$ python -q
>>> import numpy as np
>>> np.set_printoptions(precision=2, suppress=True, linewidth=120, sign=" ")
>>> W0 = np.array([[1.0, 3.0, -1.0, -1.0],
...     [0.0, -2.0, -4.0, 1.0],
...     [0.0, 3.0, -2.0, -4.0],
...     [0.0, -4.0, 2.0, 3.0]])
>>> round(float(np.linalg.det(2 * W0)), 2), round(np.linalg.det(W0), 2)
(-544.0, np.float64(-34.0))
>>> np.einsum("ij,ji->", W0, W0)
np.float64(-30.0)
>>> round(np.linalg.eigvals(W0).sum().real, 2)
np.float64(-0.0)
>>> np.round(np.poly(W0), 2) + 0
array([  1.,   0.,  15.,  18., -34.])
>>> np.kron(np.eye(2, dtype=int), W0)
array([[ 1.,  3., -1., -1.,  0.,  0., -0., -0.],
       [ 0., -2., -4.,  1.,  0., -0., -0.,  0.],
       [ 0.,  3., -2., -4.,  0.,  0., -0., -0.],
       [ 0., -4.,  2.,  3.,  0., -0.,  0.,  0.],
       [ 0.,  0., -0., -0.,  1.,  3., -1., -1.],
       [ 0., -0., -0.,  0.,  0., -2., -4.,  1.],
       [ 0.,  0., -0., -0.,  0.,  3., -2., -4.],
       [ 0., -0.,  0.,  0.,  0., -4.,  2.,  3.]])
>>> round(float(np.linalg.det(W0.T)), 2)
-34.0
>>> other = W0[0, 0] * W0[1:] - np.outer(W0[1:, 0], W0[0])
>>> other
array([[ 0., -2., -4.,  1.],
       [ 0.,  3., -2., -4.],
       [ 0., -4.,  2.,  3.]])
>>> W0[:, 0] / W0[0, 0]
array([ 1.,  0.,  0.,  0.])
>>> F = np.load("run8.npy")
>>> F
array([[ 2., -1.],
       [ 0., -2.]])
>>> # triangular, det is the product of the diagonal
>>> theta = np.radians(15)
>>> R = np.eye(2)
>>> R[1, 1] = R[0, 0] = np.cos(theta)
>>> R[1, 0], R[0, 1] = -np.sin(theta), np.sin(theta)
>>> R
array([[ 0.97,  0.26],
       [-0.26,  0.97]])
>>> other = F @ R.T
>>> np.linalg.svd(F, compute_uv=False), np.linalg.svd(other, compute_uv=False)
(array([ 2.56,  1.56]), array([ 2.56,  1.56]))
>>> round(np.linalg.det(R), 2), round(float(np.trace(R)), 2)
(np.float64(1.0), 1.93)
>>> np.allclose(F @ F.T, other @ other.T)
True
>>> other
array([[ 1.67, -1.48],
       [-0.52, -1.93]])
